>>> import numpy as np
>>> import numpy.linalg as la
>>> np.set_printoptions(suppress=True, linewidth=140)
>>> def rd(a):
...     return np.round(a, 2) + 0
... 
>>> J = np.load("layer15.npy")
>>> print(J)
[[-2  0  0 -3]
 [-3  0  0  2]
 [ 0  0  0  0]
 [-4  0  0 -4]
 [ 2  0  0 -3]
 [ 0  0  0  4]
 [ 5  0  0  5]]
>>> # looks like rank 2
>>> rk = la.matrix_rank(J)
>>> print(rk)
2
>>> null = la.svd(J)[2][rk:].T
>>> print(J @ null)
[[0. 0.]
 [0. 0.]
 [0. 0.]
 [0. 0.]
 [0. 0.]
 [0. 0.]
 [0. 0.]]
>>> print([int(la.matrix_rank(np.delete(J, i, axis=0))) for i in range(7)])
[2, 2, 2, 2, 2, 2, 2]
>>> print(la.matrix_rank(J.T @ J), la.matrix_rank(J @ J.T))
2 2
>>> W0 = np.load("x.npy")
>>> print(W0)
[[ 8  7 14  0]
 [ 0  2  4  4]
 [ 7  9 18  3]
 [ 9  6 12  6]
 [ 4  3  6  7]]
>>> rk = la.matrix_rank(W0)
>>> print(rk)
3
>>> null = la.svd(W0)[2][rk:].T
>>> print([int(la.matrix_rank(W0[:i])) for i in range(1, len(W0) + 1)])
[1, 2, 3, 3, 3]
>>> left, sv, VT = la.svd(W0)
>>> print(np.argmax(sv[:-1] / (sv[1:] + 1e-6)) + 1)
3
>>> print(rd(sv))
[33.78  7.71  3.84  0.  ]
>>> Y = left[:, :3] @ np.diag(sv[:3]) @ VT[:3]
>>> print(rd(la.norm(W0 - Y) / la.norm(W0)))
0.0
>>> print(rd(Y))
[[ 8.  7. 14.  0.]
 [ 0.  2.  4.  4.]
 [ 7.  9. 18.  3.]
 [ 9.  6. 12.  6.]
 [ 4.  3.  6.  7.]]
>>> print(rd(la.norm(W0 - Y, 2)), rd(sv[3]))
0.0 0.0
>>> print(rd(np.abs(W0 - Y).max()))
0.0
>>> print(la.matrix_rank(Y))
3
